% python3 -q
>>> import numpy as np
>>> np.set_printoptions(precision=2, suppress=True, linewidth=200, floatmode="fixed")
>>> rd = lambda a: np.round(a, 2) + 0
>>> J = np.load("arr.npy")
>>> print(J)
[[ 1  0  0  0  0  0]
 [ 1  1  0  0  0  0]
 [-3  3  1  0  0  0]
 [-1 -1  2  1  0  0]
 [ 0  0  3  1  1  0]
 [ 2 -3  3  3 -2  1]]
>>> # triangular: eigenvalues sit on the diagonal
>>> print([int(np.linalg.matrix_rank(np.linalg.matrix_power(J, p))) for p in range(1, 7)])
[6, 6, 6, 6, 6, 6]
>>> print(rd(np.sort(np.linalg.eigvals(J))))
[1.00 1.00 1.00 1.00 1.00 1.00]
>>> print(np.linalg.matrix_rank(J - J[0, 0] * np.eye(6)))
5
>>> th = np.radians(36)
>>> r_ = np.eye(6)
>>> r_[4, 4] = r_[3, 3] = np.cos(th)
>>> r_[4, 3], r_[3, 4] = -np.sin(th), np.sin(th)
>>> print(rd(r_))
[[ 1.00  0.00  0.00  0.00  0.00  0.00]
 [ 0.00  1.00  0.00  0.00  0.00  0.00]
 [ 0.00  0.00  1.00  0.00  0.00  0.00]
 [ 0.00  0.00  0.00  0.81  0.59  0.00]
 [ 0.00  0.00  0.00 -0.59  0.81  0.00]
 [ 0.00  0.00  0.00  0.00  0.00  1.00]]
>>> out = J @ r_.T
>>> print(np.allclose(J @ J.T, out @ out.T))
True
>>> print(np.allclose(np.linalg.norm(J, axis=1), np.linalg.norm(out, axis=1)))
True
>>> print(rd(np.linalg.svd(J, compute_uv=False)), rd(np.linalg.svd(out, compute_uv=False)))
[6.83 4.67 2.03 1.83 0.15 0.06] [6.83 4.67 2.03 1.83 0.15 0.06]
>>> r0 = np.array([0, -3, 0])
>>> print(rd(np.array([np.convolve(row, r0, "same") for row in r_])))
[[-3.00  0.00  0.00  0.00  0.00  0.00]
 [ 0.00 -3.00  0.00  0.00  0.00  0.00]
 [ 0.00  0.00 -3.00  0.00  0.00  0.00]
 [ 0.00  0.00  0.00 -2.43 -1.76  0.00]
 [ 0.00  0.00  0.00  1.76 -2.43  0.00]
 [ 0.00  0.00  0.00  0.00  0.00 -3.00]]
>>> print(np.polyval(r0, r_[5]))
[ 0.00  0.00  0.00  0.00  0.00 -3.00]
>>> out = np.linalg.inv(J)
>>> print(np.allclose(out, J.T))
False
>>> print(rd(J @ out))
[[1.00 0.00 0.00 0.00 0.00 0.00]
 [0.00 1.00 0.00 0.00 0.00 0.00]
 [0.00 0.00 1.00 0.00 0.00 0.00]
 [0.00 0.00 0.00 1.00 0.00 0.00]
 [0.00 0.00 0.00 0.00 1.00 0.00]
 [0.00 0.00 0.00 0.00 0.00 1.00]]
>>> print(rd(out))
[[  1.00   0.00   0.00   0.00   0.00   0.00]
 [ -1.00   1.00   0.00   0.00   0.00   0.00]
 [  6.00  -3.00   1.00   0.00   0.00   0.00]
 [-12.00   7.00  -2.00   1.00   0.00   0.00]
 [ -6.00   2.00  -1.00  -1.00   1.00   0.00]
 [  1.00  -5.00   1.00  -5.00   2.00   1.00]]
>>> print(rd(np.linalg.det(J) * out))
[[  1.00   0.00   0.00   0.00   0.00   0.00]
 [ -1.00   1.00   0.00   0.00   0.00   0.00]
 [  6.00  -3.00   1.00   0.00   0.00   0.00]
 [-12.00   7.00  -2.00   1.00   0.00   0.00]
 [ -6.00   2.00  -1.00  -1.00   1.00   0.00]
 [  1.00  -5.00   1.00  -5.00   2.00   1.00]]
>>> print(rd(np.linalg.inv(out)))
[[ 1.00  0.00  0.00  0.00  0.00  0.00]
 [ 1.00  1.00  0.00  0.00  0.00  0.00]
 [-3.00  3.00  1.00  0.00  0.00  0.00]
 [-1.00 -1.00  2.00  1.00  0.00  0.00]
 [ 0.00  0.00  3.00  1.00  1.00  0.00]
 [ 2.00 -3.00  3.00  3.00 -2.00  1.00]]
>>> m1 = np.array([[2, 6, 0, 5, 0, 7, 5],
...     [2, 8, 7, 6, 7, 8, 8],
...     [2, 4, 5, 6, 8, 6, 5],
...     [8, 2, 2, 6, 2, 0, 7],
...     [5, 3, 0, 9, 7, 6, 5]])
>>> print(m1)
[[2 6 0 5 0 7 5]
 [2 8 7 6 7 8 8]
 [2 4 5 6 8 6 5]
 [8 2 2 6 2 0 7]
 [5 3 0 9 7 6 5]]
>>> print(rd(np.linalg.norm(m1, "nuc")))
51.99
>>> print(rd(np.linalg.norm(m1, 2)))
30.0
>>> print(rd(np.linalg.norm(m1) ** 2 / np.linalg.norm(m1, 2) ** 2))
1.18
>>> print(rd(np.linalg.norm(m1, axis=0)))
[10.05 11.36  8.83 14.63 12.88 13.60 13.71]
>>> print(rd(np.linalg.norm(m1, axis=1)))
[11.79 18.17 14.35 12.69 15.00]
>>> print(rd(np.linalg.norm(m1, 2) / np.linalg.norm(m1)))
0.92
>>> print(np.linalg.matrix_rank(m1, rtol=0.1))
4
>>> print(np.linalg.cond(m1) > 100)
False
>>> rng = np.random.default_rng(440113)
>>> out = m1 + rng.integers(-2, 3, (5, 4)) @ rng.integers(-2, 3, (4, 7))
>>> print(out)
[[ 4  1  0  7  1 12 -3]
 [ 0 11 13  5  4  2 10]
 [ 4  1  5  7  7  7  0]
 [ 4  0 -2  8  5 -2  7]
 [ 3  8 12  7  3  1  7]]
>>> print(rd(np.linalg.svd(out - m1, compute_uv=False)))
[19.46 10.83  5.84  2.79  0.00]
